% python3 -q
>>> import numpy as np
>>> np.set_printoptions(suppress=True, linewidth=200)
>>> def rd(a):
...     return np.round(a, 2) + 0
... 
>>> mat = np.array([[-1.98, -3.93, -7.82, -0.92],
...     [2.89, 5.91, -3.01, 8.91],
...     [0.79, 1.98, -5.05, 5.02],
...     [1.15, 1.84, 7.1, -0.96],
...     [-0.11, 0.03, -2.11, 1.03]])
>>> hat = mat @ np.linalg.solve(mat.T @ mat, mat.T)
>>> rd((np.eye(5) - hat) @ mat)
array([[0., 0., 0., 0.],
       [0., 0., 0., 0.],
       [0., 0., 0., 0.],
       [0., 0., 0., 0.],
       [0., 0., 0., 0.]])
>>> rd(np.linalg.eigvalsh(hat))
array([0., 1., 1., 1., 1.])
>>> rd(np.abs(np.linalg.svd(mat)[2][-1]))
array([0.77, 0.27, 0.27, 0.52])
>>> np.linalg.cond(mat) > 100
np.True_
>>> rd(np.linalg.norm(mat, 2) / np.linalg.norm(mat))
np.float64(0.77)
>>> np.linalg.matrix_rank(mat, rtol=0.1)
np.int64(2)
>>> [round(float(x), 2) for x in np.linalg.svd(mat, compute_uv=False)[:3]]
[13.93, 11.65, 0.2]
>>> other = mat / np.linalg.norm(mat, axis=1, keepdims=True)
>>> C2 = other @ other.T
>>> np.argwhere(np.triu(np.abs(C2) > 0.95, 1))
array([], shape=(0, 2), dtype=int64)
>>> rd(C2[2])
array([ 0.38,  0.87,  1.  , -0.65,  0.9 ])
>>> (np.abs(C2) > 0.9).astype(int)
array([[1, 0, 0, 1, 0],
       [0, 1, 0, 0, 0],
       [0, 0, 1, 0, 1],
       [1, 0, 0, 1, 1],
       [0, 0, 1, 1, 1]])
>>> x0 = np.array([-5, 2, 2, 4])
>>> (mat @ x0).argmax()
np.int64(1)
>>> rd(mat @ (2 * x0))
array([-34.56,  53.98,  19.98,  16.58,   1.02])
>>> np.sign((mat @ x0).round(6))
array([-1.,  1.,  1.,  1.,  1.])
>>> def softmax(z):
...     e = np.exp(z - z.max(axis=-1, keepdims=True))
...     return e / e.sum(axis=-1, keepdims=True)
... 
>>> rd(softmax(mat[2]))
array([0.01, 0.05, 0.  , 0.94])
>>> scores = mat @ mat.T / np.sqrt(4)
>>> rd(softmax(scores + np.triu(np.full(scores.shape, -np.inf), 1)))
array([[1.  , 0.  , 0.  , 0.  , 0.  ],
       [0.  , 1.  , 0.  , 0.  , 0.  ],
       [0.  , 1.  , 0.  , 0.  , 0.  ],
       [0.  , 0.  , 0.  , 1.  , 0.  ],
       [0.34, 0.3 , 0.36, 0.  , 0.  ]])
>>> rd(softmax(scores)[2] @ mat)
array([ 2.89,  5.91, -3.01,  8.91])
